$ python -q
>>> import numpy as np
>>> np.set_printoptions(precision=3, suppress=True, linewidth=100, sign=" ")
>>> rd = lambda a: np.round(a, 3) + 0
>>> X = np.loadtxt("test15.csv", delimiter=",")
>>> X
array([[ 19.559,  19.841,  49.593,  40.267,  10.494,  19.076,  10.461,  51.616,  50.554],
       [ 20.711,  21.161,  49.792,  40.565,  11.744,  19.434,  10.332,  50.328,  50.378],
       [ 20.446,  17.958,  49.369,  38.806,  10.275,  20.703,   9.312,  51.082,  50.175],
       [ 20.393,  20.352,  48.361,  39.971,   8.289,  20.324,   8.995,  49.654,  49.053],
       [ 20.357,  20.805,  49.899,  38.514,   9.795,  19.14 ,  10.267,  49.398,  49.47 ],
       [ 20.383,  20.891,  50.938,  40.955,  10.479,  17.896,  10.107,  50.729,  49.701],
       [ 21.048,  18.348,  50.779,  39.589,   9.391,  20.382,  10.417,  48.021,  49.683],
       [ 21.551,  19.996,  51.029,  40.479,   9.975,  20.029,   9.918,  50.218,  49.619],
       [ 19.661,  20.617,  49.254,  40.798,   9.164,  17.89 ,   9.817,  50.467,  49.525],
       [ 19.794,  20.761,  50.961,  39.449,   9.793,  20.376,   9.498,  49.283,  51.516],
       [ 19.22 ,  18.605,  50.485,  40.902,   8.308,  20.403,   9.552,  50.145,  49.007],
       [ 19.18 ,  18.144,  49.551,  39.354,   8.099,  20.841,  10.675,  48.972,  49.43 ],
       [ 20.047,  20.037,  46.477,  38.497,  11.603,  20.228,   9.757,  50.805,  49.785],
       [ 21.544,  20.331,  50.474,  40.001,   9.435,  18.536,  10.714,  51.14 ,  50.304],
       [ 20.054,  20.109,  50.295,  39.56 ,  10.592,  18.775,  11.368,  49.655,  51.657],
       [ 18.495,  21.404,  51.45 ,  38.738,  10.361,  18.172,  10.157,  50.25 ,  49.124],
       [ 18.996,  19.817,  47.804,  39.623,   8.841,  20.019,  10.201,  51.29 ,  49.102],
       [ 19.622,  21.856,  50.525,  41.311,   9.43 ,  20.239,  10.406,  51.56 ,  49.662],
       [ 21.971,  21.248,  48.654,  40.476,  11.301,  18.834,   8.819,  51.218,  50.702],
       [ 19.849,  19.439,  49.7  ,  39.156,  10.774,  18.352,   9.771,  48.612,  49.068],
       [ 18.668,  20.532,  48.707,  41.223,  10.526,  19.978,  10.913,  49.645,  52.272],
       [ 20.129,  20.293,  49.512,  39.362,   9.239,  20.315,  10.057,  51.371,  49.276],
       [ 20.053,  19.301,  49.928,  39.714,   9.056,  19.954,   9.258,  49.075,  50.047],
       [ 19.241,  20.607,  49.415,  37.988,   9.691,  20.73 ,   9.763,  50.901,  48.867],
       [ 18.845,  18.95 ,  50.465,  40.721,   9.093,  20.664,  10.062,  49.074,  49.611],
       [ 18.237,  19.549,  49.889,  39.717,   9.653,  20.689,  10.464,  51.184,  50.638],
       [ 18.627,  20.952,  49.374,  40.88 ,  11.405,  22.325,   9.708,  49.913,  51.558],
       [ 21.984,  19.221,  50.492,  38.678,  10.105,  19.02 ,   9.912,  48.629,  48.519],
       [ 20.767,  19.296,  50.102,  41.576,   8.743,  19.221,   9.213,  50.793,  49.633],
       [ 20.692,  19.824,  49.495,  40.522,  10.145,  20.974,   9.982,  48.551,  50.449],
       [ 19.836,  21.567,  49.789,  41.937,  10.774,  20.697,   9.61 ,  50.411,  49.544],
       [ 20.027,  19.984,  50.011,  40.702,   9.606,  19.466,   9.489,  49.7  ,  50.953],
       [ 20.278,  19.726,  50.324,  39.68 ,  11.6  ,  20.564,  11.86 ,  50.121,  50.279]])
>>> rd(np.linalg.norm(X, "nuc"))
np.float64(628.52)
>>> rd(np.linalg.norm(X, 1)), rd(np.linalg.norm(X, np.inf))
(np.float64(1653.811), np.float64(274.742))
>>> rd(X[29] @ X[23])
np.float64(10358.939)
>>> np.linalg.norm(X, axis=1).argmax()
np.int64(17)
>>> rd(np.linalg.norm(X, axis=0))
array([ 115.067,  115.289,  286.046,  229.799,   57.33 ,  114.036,   57.707,  287.945,  287.126])
>>> hat = X @ np.linalg.solve(X.T @ X, X.T)
>>> rd(np.trace(hat))
np.float64(9.0)
>>> rd(np.linalg.eigvalsh(hat))
array([ 0.,  0.,  0.,  0.,  0.,  0.,  0.,  0.,  0.,  0.,  0.,  0.,  0.,  0.,  0.,  0.,  0.,  0.,
        0.,  0.,  0.,  0.,  0.,  0.,  1.,  1.,  1.,  1.,  1.,  1.,  1.,  1.,  1.])
>>> U, sig, Vh = np.linalg.svd(X)
>>> rd(sig)
array([ 588.146,    7.055,    6.883,    5.967,    5.299,    5.001,    4.138,    3.225,    2.806])
>>> np.argmax(sig[:-1] / (sig[1:] + 1e-6)) + 1
np.int64(1)
>>> M2 = U[:, :1] @ np.diag(sig[:1]) @ Vh[:1]
>>> rd(np.linalg.norm(X - M2, 2)), rd(sig[1])
(np.float64(7.055), np.float64(7.055))
>>> rd(np.linalg.norm(X - M2) / np.linalg.norm(X))
np.float64(0.025)
>>> M2 = X / np.linalg.norm(X, axis=1, keepdims=True)
>>> cov = M2 @ M2.T
>>> (cov - 2 * np.eye(33)).round(6).argmax(axis=1)
array([  8,  19,  21,  21,  13,   8,  22,  27,   5,  22,  24,  24,  18,   4,  19,   5,  21,  30,
         1,   5,  26,  23,  31,  21,  10,  16,  20,   7,  10,  22,  17,  22,  14])
>>> rd(np.linalg.norm(M2, axis=1))
array([ 1.,  1.,  1.,  1.,  1.,  1.,  1.,  1.,  1.,  1.,  1.,  1.,  1.,  1.,  1.,  1.,  1.,  1.,
        1.,  1.,  1.,  1.,  1.,  1.,  1.,  1.,  1.,  1.,  1.,  1.,  1.,  1.,  1.])
>>> rd(cov[8])
array([ 1.   ,  1.   ,  0.999,  1.   ,  1.   ,  1.   ,  0.999,  0.999,  1.   ,  0.999,  0.999,
        0.999,  0.999,  1.   ,  0.999,  0.999,  1.   ,  1.   ,  0.999,  1.   ,  0.999,  1.   ,
        1.   ,  0.999,  0.999,  0.999,  0.999,  0.999,  1.   ,  0.999,  1.   ,  1.   ,  0.999])
>>> np.argsort(-np.linalg.norm(X, axis=0).round(6), kind="stable")[:3]
array([ 7,  8,  2])
>>> np.linalg.cond(X) > 100
np.True_
>>> rd(np.abs(np.linalg.svd(X)[2][-1]))
array([ 0.297,  0.338,  0.243,  0.012,  0.373,  0.131,  0.753,  0.115,  0.037])
>>> [round(float(x), 3) for x in np.linalg.svd(X, compute_uv=False)[:3]]
[588.146, 7.055, 6.883]
>>> mat = np.load("layer5.npy")
>>> mat
array([[ 0.02,  2.  ,  1.  ,  0.  , -2.  ,  3.  ,  0.  , -3.  , -2.  ,  3.  ,  2.  ],
       [-2.  ,  2.02,  0.  , -3.  , -2.  , -2.  ,  1.  ,  1.  , -2.  ,  0.  ,  1.  ],
       [-3.  , -1.  , -1.98,  2.  ,  3.  , -3.  ,  2.  , -3.  , -3.  ,  3.  ,  2.  ],
       [-2.  ,  3.  ,  1.  , -2.98,  3.  , -3.  ,  0.  , -3.  , -1.  ,  3.  ,  1.  ],
       [ 0.  , -1.  ,  0.  ,  3.  , -1.98, -2.  , -3.  , -1.  , -2.  , -1.  ,  0.  ],
       [ 1.  ,  1.  , -3.  , -2.  , -1.  , -0.98,  2.  , -1.  ,  1.  ,  1.  , -3.  ],
       [-2.  , -1.  ,  1.  , -1.  ,  1.  ,  2.  ,  0.02,  3.  ,  2.  ,  2.  ,  0.  ],
       [-3.  ,  1.  ,  1.  , -2.  ,  3.  ,  2.  ,  0.  ,  0.02, -1.  ,  2.  ,  1.  ],
       [ 2.  ,  2.  ,  2.  ,  2.  ,  1.  ,  1.  ,  0.  , -1.  , -2.98, -2.  ,  2.  ],
       [ 1.  ,  0.  , -3.  ,  1.  , -3.  ,  0.  ,  0.  ,  0.  ,  2.  ,  0.02,  3.  ],
       [ 0.  ,  2.  ,  1.  ,  0.  , -2.  ,  3.  ,  0.  , -3.  , -2.  ,  3.  ,  2.02]])
>>> def softmax(z):
...     e = np.exp(z - z.max(axis=-1, keepdims=True))
...     return e / e.sum(axis=-1, keepdims=True)
... 
>>> rd(softmax(mat).sum(axis=1))
array([ 1.,  1.,  1.,  1.,  1.,  1.,  1.,  1.,  1.,  1.,  1.])
>>> rd(softmax(mat[4] + -1))
array([ 0.041,  0.015,  0.041,  0.815,  0.006,  0.005,  0.002,  0.015,  0.005,  0.015,  0.041])
>>> scores = mat @ mat.T / np.sqrt(11)
>>> rd(softmax(scores))
array([[ 0.497,  0.   ,  0.   ,  0.   ,  0.   ,  0.   ,  0.   ,  0.   ,  0.   ,  0.   ,  0.503],
       [ 0.   ,  0.979,  0.   ,  0.019,  0.   ,  0.   ,  0.   ,  0.001,  0.   ,  0.   ,  0.   ],
       [ 0.   ,  0.   ,  1.   ,  0.   ,  0.   ,  0.   ,  0.   ,  0.   ,  0.   ,  0.   ,  0.   ],
       [ 0.   ,  0.   ,  0.001,  0.999,  0.   ,  0.   ,  0.   ,  0.   ,  0.   ,  0.   ,  0.   ],
       [ 0.   ,  0.   ,  0.   ,  0.   ,  0.999,  0.   ,  0.   ,  0.   ,  0.001,  0.   ,  0.   ],
       [ 0.   ,  0.   ,  0.   ,  0.   ,  0.   ,  0.999,  0.   ,  0.   ,  0.   ,  0.   ,  0.   ],
       [ 0.   ,  0.   ,  0.   ,  0.   ,  0.   ,  0.   ,  0.973,  0.027,  0.   ,  0.   ,  0.   ],
       [ 0.002,  0.   ,  0.004,  0.104,  0.   ,  0.   ,  0.005,  0.884,  0.   ,  0.   ,  0.002],
       [ 0.001,  0.   ,  0.   ,  0.   ,  0.   ,  0.   ,  0.   ,  0.   ,  0.997,  0.   ,  0.001],
       [ 0.   ,  0.   ,  0.   ,  0.   ,  0.   ,  0.   ,  0.   ,  0.   ,  0.   ,  0.999,  0.   ],
       [ 0.497,  0.   ,  0.   ,  0.   ,  0.   ,  0.   ,  0.   ,  0.   ,  0.   ,  0.   ,  0.503]])
